In [1]: import numpy as np

In [2]: from numpy import linalg as LA

In [3]: np.set_printoptions(precision=2, suppress=True, linewidth=140)

In [4]: def rd(a):
   ...:     return np.round(a, 2) + 0
   ...: 

In [5]: E = np.load("a.npy")

In [6]: E
Out[6]: 
array([[ 2.27, -1.62, -1.7 ,  1.17, -2.4 ,  0.5 ],
       [ 2.2 , -1.72, -1.63,  1.35, -2.43,  0.81],
       [ 3.01, -2.3 , -2.26,  1.42, -2.85,  0.79],
       [ 1.69, -1.17, -1.3 ,  0.88, -1.62,  0.43],
       [-6.7 ,  4.91,  4.85, -3.12,  6.52, -1.51],
       [ 1.63, -1.07, -1.1 ,  0.69, -1.55,  0.39],
       [ 1.47, -1.06, -1.04,  0.64, -1.44,  0.36],
       [-1.82,  1.37,  1.44, -0.99,  1.91, -0.53],
       [-1.37,  0.91,  1.04, -0.73,  1.26, -0.45],
       [-3.47,  2.64,  2.63, -1.71,  3.39, -0.84],
       [-1.08,  0.96,  0.7 , -0.38,  0.97, -0.26],
       [ 6.91, -5.16, -5.18,  3.4 , -6.92,  1.78],
       [ 6.82, -5.13, -4.88,  3.54, -6.64,  1.7 ],
       [ 2.81, -2.23, -2.16,  1.59, -2.92,  0.61],
       [-3.68,  2.92,  2.85, -1.82,  3.61, -0.94],
       [-5.14,  3.88,  3.74, -2.6 ,  5.05, -1.22],
       [ 9.31, -6.91, -6.97,  4.58, -9.12,  2.25],
       [ 3.66, -2.76, -2.67,  1.85, -3.67,  0.96],
       [ 2.82, -2.09, -2.21,  1.57, -2.79,  0.88],
       [ 0.84, -0.58, -0.61,  0.35, -0.73,  0.02],
       [-0.22,  0.12,  0.28, -0.13,  0.18, -0.28],
       [ 3.  , -2.41, -2.36,  1.48, -3.13,  0.84],
       [-0.65,  0.51,  0.46, -0.33,  0.49, -0.08]])

In [7]: Xc = E - E.mean(axis=0)

In [8]: U, sig, vt = LA.svd(Xc, full_matrices=False)

In [9]: rd(sig)
Out[9]: array([33.17,  0.57,  0.39,  0.34,  0.32,  0.29])

In [10]: np.abs(U[:, 0]).argmax()
Out[10]: np.int64(16)

In [11]: np.searchsorted(np.cumsum(sig ** 2) / (sig ** 2).sum(), 0.9) + 1
Out[11]: np.int64(1)

In [12]: (np.sign(U[:, 0]) == np.sign(U[0, 0])).astype(int)
Out[12]: array([1, 1, 1, 1, 0, 1, 1, 0, 0, 0, 0, 1, 1, 1, 0, 0, 1, 1, 1, 0, 0, 1, 0])

In [13]: rd(np.abs(vt[-1]))
Out[13]: array([0.67, 0.1 , 0.59, 0.02, 0.24, 0.37])

In [14]: out = np.c_[E[:, :3] @ np.array([[4, 5, 4], [1, 3, 3], [0, 5, 2]]), np.array([-2, 1, 2, 3, 1, 0, 0, 4, -2, 1, -1, -1, -3, 2, -2, -5, 4, -5, 0, 0, 3, -5, -2])]

In [15]: print(rd(out))
[[  7.46  -2.01   0.82  -2.  ]
 [  7.08  -2.31   0.38   1.  ]
 [  9.74  -3.15   0.62   2.  ]
 [  5.59  -1.56   0.65   3.  ]
 [-21.89   5.48  -2.37   1.  ]
 [  5.45  -0.56   1.11   0.  ]
 [  4.82  -1.03   0.62   0.  ]
 [ -5.91   2.21  -0.29   4.  ]
 [ -4.57   1.08  -0.67  -2.  ]
 [-11.24   3.72  -0.7    1.  ]
 [ -3.36   0.98  -0.04  -1.  ]
 [ 22.48  -6.83   1.8   -1.  ]
 [ 22.15  -5.69   2.13  -3.  ]
 [  9.01  -3.44   0.23   2.  ]
 [-11.8    4.61  -0.26  -2.  ]
 [-16.68   4.64  -1.44  -5.  ]
 [ 30.33  -9.03   2.57   4.  ]
 [ 11.88  -3.33   1.02  -5.  ]
 [  9.19  -3.22   0.59   0.  ]
 [  2.78  -0.59   0.4    0.  ]
 [ -0.76   0.66   0.04   3.  ]
 [  9.59  -4.03   0.05  -5.  ]
 [ -2.09   0.58  -0.15  -2.  ]]

In [16]: rd(LA.lstsq(E, out[:, 0])[0])
Out[16]: array([4., 1., 0., 0., 0., 0.])

In [17]: LA.matrix_rank(np.c_[E, out])
Out[17]: np.int64(7)

In [18]: rd(LA.norm(out - E @ LA.lstsq(E, out)[0], axis=0))
Out[18]: array([ 0.  ,  0.  ,  0.  , 11.18])

In [19]: W0 = np.load("run14.npy")

In [20]: print(W0)
[[-90   2   1]
 [  0  52   1]
 [  1   0  91]]

In [21]: x = np.array([6, 6, 0])

In [22]: target = W0 @ x

In [23]: print(target)
[-528  312    6]

In [24]: rd(LA.solve(W0, -1 * target))
Out[24]: array([-6., -6.,  0.])

In [25]: rd(LA.solve(W0, W0[:, 1]))
Out[25]: array([0., 1., 0.])

In [26]: w, V = LA.eig(W0)

In [27]: rd(np.sort(LA.eigvals(LA.inv(W0))))
Out[27]: array([-0.01,  0.01,  0.02])

In [28]: G = W0.T @ W0

In [29]: np.allclose(G, G.T)
Out[29]: True

In [30]: print(LA.matrix_rank(G))
3

In [31]: rd(LA.svd(W0, compute_uv=False) ** 2)
Out[31]: array([8283.53, 8107.  , 2701.48])

In [32]: print((W0 @ W0.T).shape)
(3, 3)

In [33]: np.diag(G)
Out[33]: array([8101, 2708, 8283])

In [34]: rd(LA.eigvalsh(G)[::-1])
Out[34]: array([8283.53, 8107.  , 2701.48])

In [35]: out = W0 / LA.norm(W0, axis=1, keepdims=True)

In [36]: G = out @ out.T

In [37]: rd(G)
Out[37]: 
array([[1.  , 0.02, 0.  ],
       [0.02, 1.  , 0.02],
       [0.  , 0.02, 1.  ]])

In [38]: (G - 2 * np.eye(3)).round(6).argmax(axis=1)
Out[38]: array([1, 0, 1])

In [39]: print(rd(np.degrees(np.arccos(np.clip(G[2, 1], -1, 1)))))
88.9

In [40]: rd(LA.norm(out, axis=1))
Out[40]: array([1., 1., 1.])

In [41]: A = np.load("test6.npy")

In [42]: A
Out[42]: 
array([[ 0.3,  2.3, -0.2, -0.1, -2. ],
       [-0.2,  0. , -1.4, -0.2,  0.6],
       [ 0. , -2.9, -0.4, -0.5,  2.1],
       [-0.1, -0.4,  0.8, -1. , -0.5],
       [-0.1,  0.1, -0.1, -1.7, -1.3]])

In [43]: rd(np.einsum("ii->", A))
Out[43]: np.float64(-2.4)

In [44]: print(np.einsum("ij,ji->", A, A))
11.32

In [45]: rd(LA.det(2 * A)), rd(LA.det(A))
Out[45]: (np.float64(-23.03), np.float64(-0.72))

In [46]: w, V = LA.eig(A)

In [47]: rd(np.sort(LA.eigvals(A @ A)))
Out[47]: array([0.18, 0.22, 0.79, 1.94, 8.17])

In [48]: print(rd(np.prod(w)))
-0.72

In [49]: rd(A @ V[:, 0] - w[0] * V[:, 0])
Out[49]: array([0., 0., 0., 0., 0.])

In [50]: out = np.array([[8, -9, 1, -9], [-7, -2, 1, 8], [-5, -7, 7, 0], [7, -7, -9, -3]])

In [51]: W2 = np.array([[3, -2, -2], [3, 2, 1], [0, 2, -2]])

In [52]: M = np.block([[out, np.zeros((4, 3))], [np.zeros((3, 4)), W2]])

In [53]: M
Out[53]: 
array([[ 8., -9.,  1., -9.,  0.,  0.,  0.],
       [-7., -2.,  1.,  8.,  0.,  0.,  0.],
       [-5., -7.,  7.,  0.,  0.,  0.,  0.],
       [ 7., -7., -9., -3.,  0.,  0.,  0.],
       [ 0.,  0.,  0.,  0.,  3., -2., -2.],
       [ 0.,  0.,  0.,  0.,  3.,  2.,  1.],
       [ 0.,  0.,  0.,  0.,  0.,  2., -2.]])

In [54]: out = LA.inv(M)

In [55]: rd(LA.cond(M))
Out[55]: np.float64(19.68)

In [56]: rd(LA.inv(out))
Out[56]: 
array([[ 8., -9.,  1., -9.,  0.,  0.,  0.],
       [-7., -2.,  1.,  8.,  0.,  0.,  0.],
       [-5., -7.,  7.,  0.,  0.,  0.,  0.],
       [ 7., -7., -9., -3.,  0.,  0.,  0.],
       [ 0.,  0.,  0.,  0.,  3., -2., -2.],
       [ 0.,  0.,  0.,  0.,  3.,  2.,  1.],
       [ 0.,  0.,  0.,  0.,  0.,  2., -2.]])

In [57]: print(rd(LA.det(M) * LA.det(out)))
1.0
